In [1]: import numpy as np

In [2]: import numpy.linalg as la

In [3]: np.set_printoptions(precision=2, suppress=True, linewidth=160)

In [4]: def rnd(a):
   ...:     return np.round(a, 2) + 0
   ...: 

In [5]: data = np.load("data.npy")

In [6]: data
Out[6]: 
array([[-1., -2.,  0.],
       [-2., -1.,  0.],
       [ 0.,  0., -1.]])

In [7]: # symmetric, so the eigenvalues are real

In [8]: np.allclose(data, data.T)
Out[8]: True

In [9]: np.trace(data)
Out[9]: np.float64(-3.0)

In [10]: rnd(np.abs(la.eigvals(data)).max())
Out[10]: np.float64(3.0)

In [11]: (data + data.T) / 2
Out[11]: 
array([[-1., -2.,  0.],
       [-2., -1.,  0.],
       [ 0.,  0., -1.]])

In [12]: rnd(np.sort(np.abs(la.eigvals(data))))
Out[12]: array([1., 1., 3.])

In [13]: vals, evecs = la.eigh(data)

In [14]: x = np.array([1, 1, 3])

In [15]: rnd(evecs * np.abs(vals) @ evecs.T)
Out[15]: 
array([[2., 1., 0.],
       [1., 2., 0.],
       [0., 0., 1.]])

In [16]: rnd(x @ data @ x / (x @ x)), vals[0], vals[-1]
Out[16]: (np.float64(-1.36), np.float64(-3.0), np.float64(1.0))

In [17]: A = np.diag(10 * np.array([-6, 2])) + np.array([[-3, 0], [-3, 2]])

In [18]: A
Out[18]: 
array([[-63,   0],
       [ -3,  22]])

In [19]: x = np.array([9, 6])

In [20]: y = A @ x

In [21]: b, lr = np.zeros(2), 1 / la.norm(A, 2) ** 2

In [22]: for i in range(30):
    ...:     b -= lr * A.T @ (A @ b - y)
    ...:     if i % 10 == 0: print(i, round(la.norm(A @ b - y), 2))
    ...: 
0 119.1
10 32.68
20 8.96

In [23]: rnd(b)
Out[23]: array([9.  , 5.87])

In [24]: la.matrix_power(A - np.diag(np.diag(A)), 2)
Out[24]: 
array([[0, 0],
       [0, 0]])

In [25]: f = np.array([-7, -6])

In [26]: other = A + np.outer(f, np.eye(2)[0])

In [27]: la.matrix_rank(la.inv(other) - la.inv(A), tol=1e-8)
Out[27]: np.int64(1)
